% ipython --no-banner

In [1]: import numpy as np

In [2]: np.set_printoptions(precision=4, suppress=True, linewidth=100)

In [3]: X = np.array([[2.0, -2.0, 0.0], [0.0, 0.0, 0.0], [0.0, -2.0, 2.0]])

In [4]: # null space of dimension 1

In [5]: rk = np.linalg.matrix_rank(X)

In [6]: rk
Out[6]: np.int64(2)

In [7]: ns = np.linalg.svd(X)[2][rk:].T

In [8]: ns @ ns.T
Out[8]: 
array([[0.3333, 0.3333, 0.3333],
       [0.3333, 0.3333, 0.3333],
       [0.3333, 0.3333, 0.3333]])

In [9]: ns[:, 0] / ns[np.abs(ns[:, 0]).round(6).argmax(), 0]
Out[9]: array([1., 1., 1.])

In [10]: ns.shape
Out[10]: (3, 1)

In [11]: [int(np.linalg.matrix_rank(X[:, :j + 1])) for j in range(3)]
Out[11]: [1, 2, 2]

In [12]: F = np.load("m.npy")

In [13]: F
Out[13]: 
array([[42, 34, 39, 48],
       [34, 50, 37, 44],
       [39, 37, 46, 50],
       [48, 44, 50, 61]])

In [14]: x0 = np.ones(4)

In [15]: for _ in range(6):
    ...:     x0 = F @ x0
    ...:     x0 /= np.linalg.norm(x0)
    ...:     print(round(x0 @ F @ x0, 4))
    ...: 
177.2517
177.2533
177.2533
177.2533
177.2533
177.2533

In [16]: np.round(np.linalg.eigvalsh(F)[-1], 4)
Out[16]: np.float64(177.2533)

In [17]: U, sig, vt = np.linalg.svd(F, full_matrices=False)

In [18]: sig
Out[18]: array([177.2533,  15.0662,   4.9137,   1.7668])

In [19]: np.round(U.T @ U, 4) + 0
Out[19]: 
array([[1., 0., 0., 0.],
       [0., 1., 0., 0.],
       [0., 0., 1., 0.],
       [0., 0., 0., 1.]])

In [20]: np.round(vt @ vt.T, 4) + 0
Out[20]: 
array([[1., 0., 0., 0.],
       [0., 1., 0., 0.],
       [0., 0., 1., 0.],
       [0., 0., 0., 1.]])
